% python3 -q
>>> import numpy as np
>>> np.set_printoptions(precision=2, suppress=True, linewidth=140, sign=" ")
>>> rnd = lambda a: np.round(a, 2) + 0
>>> M = np.load("block4.npy")
>>> print(rnd(M))
[[ 1.    0.    0.    0.    0.    0.    0.    0.  ]
 [ 0.    1.    0.    0.    0.    0.    0.    0.  ]
 [ 0.    0.    1.    0.    0.    0.    0.    0.  ]
 [ 0.    0.    0.    1.    0.    0.    0.    0.  ]
 [ 0.    0.    0.    0.    0.99 -0.16  0.    0.  ]
 [ 0.    0.    0.    0.    0.16  0.99  0.    0.  ]
 [ 0.    0.    0.    0.    0.    0.    1.    0.  ]
 [ 0.    0.    0.    0.    0.    0.    0.    1.  ]]
>>> print(np.linalg.norm(M, axis=1).argmax())
0
>>> print(rnd(np.linalg.norm(M, axis=0)))
[ 1.  1.  1.  1.  1.  1.  1.  1.]
>>> print(rnd(np.linalg.norm(M, 2)))
1.0
>>> print(M[6] @ M[5])
0.0
>>> print(rnd(np.linalg.norm(M, axis=1)))
[ 1.  1.  1.  1.  1.  1.  1.  1.]
>>> print(rnd(np.linalg.norm(M) ** 2 / np.linalg.norm(M, 2) ** 2))
8.0
>>> print(rnd(np.linalg.norm(M[6], 1)), rnd(np.linalg.norm(M[6], np.inf)))
1.0 1.0
>>> print(rnd(np.linalg.norm(M, 1)), rnd(np.linalg.norm(M, np.inf)))
1.14 1.14
>>> out = np.linalg.inv(M)
>>> print((np.abs(out) > 1e-9).astype(int))
[[ 1  0  0  0  0  0  0  0]
 [ 0  1  0  0  0  0  0  0]
 [ 0  0  1  0  0  0  0  0]
 [ 0  0  0  1  0  0  0  0]
 [ 0  0  0  0  1  1  0  0]
 [ 0  0  0  0  1  1  0  0]
 [ 0  0  0  0  0  0  1  0]
 [ 0  0  0  0  0  0  0  1]]
>>> print(rnd(np.linalg.slogdet(M)[0]))
1.0
>>> print(rnd(M @ out))
[[ 1.  0.  0.  0.  0.  0.  0.  0.]
 [ 0.  1.  0.  0.  0.  0.  0.  0.]
 [ 0.  0.  1.  0.  0.  0.  0.  0.]
 [ 0.  0.  0.  1.  0.  0.  0.  0.]
 [ 0.  0.  0.  0.  1.  0.  0.  0.]
 [ 0.  0.  0.  0.  0.  1.  0.  0.]
 [ 0.  0.  0.  0.  0.  0.  1.  0.]
 [ 0.  0.  0.  0.  0.  0.  0.  1.]]
>>> print(rnd(np.linalg.det(M) * out))
[[ 1.    0.    0.    0.    0.    0.    0.    0.  ]
 [ 0.    1.    0.    0.    0.    0.    0.    0.  ]
 [ 0.    0.    1.    0.    0.    0.    0.    0.  ]
 [ 0.    0.    0.    1.    0.    0.    0.    0.  ]
 [ 0.    0.    0.    0.    0.99  0.16  0.    0.  ]
 [ 0.    0.    0.    0.   -0.16  0.99  0.    0.  ]
 [ 0.    0.    0.    0.    0.    0.    1.    0.  ]
 [ 0.    0.    0.    0.    0.    0.    0.    1.  ]]
>>> print(rnd(np.linalg.inv(out)))
[[ 1.    0.    0.    0.    0.    0.    0.    0.  ]
 [ 0.    1.    0.    0.    0.    0.    0.    0.  ]
 [ 0.    0.    1.    0.    0.    0.    0.    0.  ]
 [ 0.    0.    0.    1.    0.    0.    0.    0.  ]
 [ 0.    0.    0.    0.    0.99 -0.16  0.    0.  ]
 [ 0.    0.    0.    0.    0.16  0.99  0.    0.  ]
 [ 0.    0.    0.    0.    0.    0.    1.    0.  ]
 [ 0.    0.    0.    0.    0.    0.    0.    1.  ]]
>>> print(np.allclose(out, M.T))
True
>>> print(rnd(np.linalg.norm(M, axis=0)))
[ 1.  1.  1.  1.  1.  1.  1.  1.]
>>> print(M[:, 6] @ M[:, 0])
0.0
>>> print(rnd(M @ M.T))
[[ 1.  0.  0.  0.  0.  0.  0.  0.]
 [ 0.  1.  0.  0.  0.  0.  0.  0.]
 [ 0.  0.  1.  0.  0.  0.  0.  0.]
 [ 0.  0.  0.  1.  0.  0.  0.  0.]
 [ 0.  0.  0.  0.  1.  0.  0.  0.]
 [ 0.  0.  0.  0.  0.  1.  0.  0.]
 [ 0.  0.  0.  0.  0.  0.  1.  0.]
 [ 0.  0.  0.  0.  0.  0.  0.  1.]]
>>> print(rnd(M.T @ M))
[[ 1.  0.  0.  0.  0.  0.  0.  0.]
 [ 0.  1.  0.  0.  0.  0.  0.  0.]
 [ 0.  0.  1.  0.  0.  0.  0.  0.]
 [ 0.  0.  0.  1.  0.  0.  0.  0.]
 [ 0.  0.  0.  0.  1.  0.  0.  0.]
 [ 0.  0.  0.  0.  0.  1.  0.  0.]
 [ 0.  0.  0.  0.  0.  0.  1.  0.]
 [ 0.  0.  0.  0.  0.  0.  0.  1.]]
>>> print(rnd(np.linalg.svd(M, compute_uv=False)))
[ 1.  1.  1.  1.  1.  1.  1.  1.]
>>> out = np.array([[4, 4, 2],
...     [-3, 7, -9],
...     [-4, -5, 0],
...     [4, 2, -5],
...     [9, -2, 5],
...     [5, 8, -6],
...     [-5, -5, 2],
...     [-6, -5, -7]])
>>> print(rnd(out.T @ M.T))
[[ 4.   -3.   -4.    4.    8.11  6.35 -5.   -6.  ]
 [ 4.    7.   -5.    2.   -3.23  7.59 -5.   -5.  ]
 [ 2.   -9.    0.   -5.    5.88 -5.14  2.   -7.  ]]
>>> print(np.einsum("ij,ij->i", M, M))
[ 1.  1.  1.  1.  1.  1.  1.  1.]
>>> print(rnd(np.einsum("ik,kj->ij", M, out)))
[[ 4.    4.    2.  ]
 [-3.    7.   -9.  ]
 [-4.   -5.    0.  ]
 [ 4.    2.   -5.  ]
 [ 8.11 -3.23  5.88]
 [ 6.35  7.59 -5.14]
 [-5.   -5.    2.  ]
 [-6.   -5.   -7.  ]]
>>> print(np.vstack([M, out.T]).shape)
(11, 8)
>>> print(rnd(M @ out))
[[ 4.    4.    2.  ]
 [-3.    7.   -9.  ]
 [-4.   -5.    0.  ]
 [ 4.    2.   -5.  ]
 [ 8.11 -3.23  5.88]
 [ 6.35  7.59 -5.14]
 [-5.   -5.    2.  ]
 [-6.   -5.   -7.  ]]
>>> print(rnd(np.einsum("ij->j", M)))
[ 1.    1.    1.    1.    1.14  0.83  1.    1.  ]
